$ ipython --no-banner

In [1]: import numpy as np

In [2]: np.set_printoptions(precision=2, suppress=True, linewidth=140, sign=" ")

In [3]: W0 = np.load("arr.npy")

In [4]: W0
Out[4]: 
array([[-2, -1,  0,  1,  2],
       [ 3,  4,  5,  6,  7],
       [ 8,  9, 10, 11, 12],
       [13, 14, 15, 16, 17],
       [18, 19, 20, 21, 22],
       [23, 24, 25, 26, 27],
       [28, 29, 30, 31, 32]])

In [5]: rank = np.linalg.matrix_rank(W0)

In [6]: rank
Out[6]: np.int64(2)

In [7]: ns = np.linalg.svd(W0)[2][rank:].T

In [8]: ns.shape
Out[8]: (5, 3)

In [9]: np.allclose(W0 @ ns, 0)
Out[9]: True

In [10]: [int(np.linalg.matrix_rank(W0[:, :j + 1])) for j in range(5)]
Out[10]: [1, 2, 2, 2, 2]

In [11]: np.round(ns @ ns.T, 2) + 0
Out[11]: 
array([[ 0.4, -0.4, -0.2,  0. ,  0.2],
       [-0.4,  0.7, -0.2, -0.1,  0. ],
       [-0.2, -0.2,  0.8, -0.2, -0.2],
       [ 0. , -0.1, -0.2,  0.7, -0.4],
       [ 0.2,  0. , -0.2, -0.4,  0.4]])

In [12]: np.round(W0 @ ns, 2) + 0
Out[12]: 
array([[ 0.,  0.,  0.],
       [ 0.,  0.,  0.],
       [ 0.,  0.,  0.],
       [ 0.,  0.,  0.],
       [ 0.,  0.,  0.],
       [ 0.,  0.,  0.],
       [ 0.,  0.,  0.]])

In [13]: left, s, Vt = np.linalg.svd(W0)

In [14]: np.argmax(s[:-1] / (s[1:] + 1e-6)) + 1
Out[14]: np.int64(2)

In [15]: A2 = left[:, :2] @ np.diag(s[:2]) @ Vt[:2]

In [16]: np.round(np.linalg.norm(W0 - A2) / np.linalg.norm(W0), 2)
Out[16]: np.float64(0.0)

In [17]: A2.round(2) + 0
Out[17]: 
array([[-2., -1.,  0.,  1.,  2.],
       [ 3.,  4.,  5.,  6.,  7.],
       [ 8.,  9., 10., 11., 12.],
       [13., 14., 15., 16., 17.],
       [18., 19., 20., 21., 22.],
       [23., 24., 25., 26., 27.],
       [28., 29., 30., 31., 32.]])

In [18]: A2 = W0[0, 0] * W0[1:] - np.outer(W0[1:, 0], W0[0])

In [19]: A2
Out[19]: 
array([[   0,   -5,  -10,  -15,  -20],
       [   0,  -10,  -20,  -30,  -40],
       [   0,  -15,  -30,  -45,  -60],
       [   0,  -20,  -40,  -60,  -80],
       [   0,  -25,  -50,  -75, -100],
       [   0,  -30,  -60,  -90, -120]])

In [20]: np.flatnonzero(~A2.round(6).any(axis=1))
Out[20]: array([], dtype=int64)

In [21]: W0[:, 0] / W0[0, 0]
Out[21]: array([  1. ,  -1.5,  -4. ,  -6.5,  -9. , -11.5, -14. ])
